In [1]: import numpy as np

In [2]: from numpy import linalg as LA

In [3]: np.set_printoptions(precision=2, suppress=True, linewidth=160)

In [4]: E = np.load("out0.npy")

In [5]: print(E)
[[6. 0. 0. 5. 0. 5. 0. 5.]
 [0. 6. 5. 0. 5. 0. 5. 0.]
 [0. 5. 6. 0. 5. 0. 5. 0.]
 [5. 0. 0. 6. 0. 5. 0. 5.]
 [0. 5. 5. 0. 6. 0. 5. 0.]
 [5. 0. 0. 5. 0. 6. 0. 5.]
 [0. 5. 5. 0. 5. 0. 6. 0.]
 [5. 0. 0. 5. 0. 5. 0. 6.]]

In [6]: # 2 groups of indices that never mix

In [7]: Uu, sigma, Vh = LA.svd(E, full_matrices=False)

In [8]: print(np.round(Vh @ Vh.T, 2) + 0)
[[1. 0. 0. 0. 0. 0. 0. 0.]
 [0. 1. 0. 0. 0. 0. 0. 0.]
 [0. 0. 1. 0. 0. 0. 0. 0.]
 [0. 0. 0. 1. 0. 0. 0. 0.]
 [0. 0. 0. 0. 1. 0. 0. 0.]
 [0. 0. 0. 0. 0. 1. 0. 0.]
 [0. 0. 0. 0. 0. 0. 1. 0.]
 [0. 0. 0. 0. 0. 0. 0. 1.]]

In [9]: print(np.round(Uu.T @ E @ Vh.T, 2) + 0)
[[21.  0.  0.  0.  0.  0.  0.  0.]
 [ 0. 21.  0.  0.  0.  0.  0.  0.]
 [ 0.  0.  1.  0.  0.  0.  0.  0.]
 [ 0.  0.  0.  1.  0.  0.  0.  0.]
 [ 0.  0.  0.  0.  1.  0.  0.  0.]
 [ 0.  0.  0.  0.  0.  1.  0.  0.]
 [ 0.  0.  0.  0.  0.  0.  1.  0.]
 [ 0.  0.  0.  0.  0.  0.  0.  1.]]

In [10]: print(np.allclose(Uu * sigma @ Vh, E))
True

In [11]: print(np.round(Uu.T @ Uu, 2) + 0)
[[1. 0. 0. 0. 0. 0. 0. 0.]
 [0. 1. 0. 0. 0. 0. 0. 0.]
 [0. 0. 1. 0. 0. 0. 0. 0.]
 [0. 0. 0. 1. 0. 0. 0. 0.]
 [0. 0. 0. 0. 1. 0. 0. 0.]
 [0. 0. 0. 0. 0. 1. 0. 0.]
 [0. 0. 0. 0. 0. 0. 1. 0.]
 [0. 0. 0. 0. 0. 0. 0. 1.]]

In [12]: Uu, sigma, Vh = LA.svd(E)

In [13]: print(sigma)
[21. 21.  1.  1.  1.  1.  1.  1.]

In [14]: B = Uu[:, :2] @ np.diag(sigma[:2]) @ Vh[:2]

In [15]: print(LA.matrix_rank(E, rtol=0.05))
2

In [16]: print(B.round(2) + 0)
[[5.25 0.   0.   5.25 0.   5.25 0.   5.25]
 [0.   5.25 5.25 0.   5.25 0.   5.25 0.  ]
 [0.   5.25 5.25 0.   5.25 0.   5.25 0.  ]
 [5.25 0.   0.   5.25 0.   5.25 0.   5.25]
 [0.   5.25 5.25 0.   5.25 0.   5.25 0.  ]
 [5.25 0.   0.   5.25 0.   5.25 0.   5.25]
 [0.   5.25 5.25 0.   5.25 0.   5.25 0.  ]
 [5.25 0.   0.   5.25 0.   5.25 0.   5.25]]
